In [1]: import numpy as np

In [2]: import numpy.linalg as la

In [3]: np.set_printoptions(suppress=True, linewidth=200)

In [4]: def rnd(a):
   ...:     return np.round(a, 3) + 0
   ...: 

In [5]: data = np.array([[-1.0, 0.5, -1.0],
   ...:     [-1.0, -0.9, 1.2],
   ...:     [0.9, -0.1, 0.8],
   ...:     [-0.8, 0.6, -1.1]])

In [6]: out = data / np.sqrt((data ** 2).mean(axis=1, keepdims=True))

In [7]: la.matrix_rank(out) == la.matrix_rank(data)
Out[7]: np.True_

In [8]: out = np.c_[data[:, :2] @ np.array([[0, -2], [-1, -1]]), np.array([-1, -2, 0, -3])]

In [9]: out
Out[9]: 
array([[-0.5,  1.5, -1. ],
       [ 0.9,  2.9, -2. ],
       [ 0.1, -1.7,  0. ],
       [-0.6,  1. , -3. ]])

In [10]: rnd(la.norm(out - data @ la.lstsq(data, out)[0], axis=0))
Out[10]: array([0.   , 0.   , 1.653])

In [11]: rnd(la.norm(la.qr(data)[0].T @ out, axis=0) ** 2 / ((out ** 2).sum(axis=0) + 1e-12))
Out[11]: array([1.   , 1.   , 0.805])

In [12]: x0 = np.array([1, 1, 1])

In [13]: rhs = data @ x0

In [14]: rnd(la.pinv(data) @ data)
Out[14]: 
array([[1., 0., 0.],
       [0., 1., 0.],
       [0., 0., 1.]])

In [15]: rnd(la.lstsq(data, rhs)[0])
Out[15]: array([1., 1., 1.])

In [16]: rnd(la.solve(data.T @ data, data.T @ rhs))
Out[16]: array([1., 1., 1.])

In [17]: rng = np.random.default_rng(37)

In [18]: rhs = rhs + 0.3 * rng.normal(size=4)

In [19]: rnd(rhs)
Out[19]: array([-1.23 , -0.838,  1.206, -1.102])

In [20]: b, *_ = la.lstsq(data, rhs)

In [21]: [round(float(la.norm(la.solve(data.T @ data + lam * np.eye(3), data.T @ rhs))), 2) for lam in (0, 1, 10, 100)]
Out[21]: [1.14, 0.87, 0.32, 0.05]
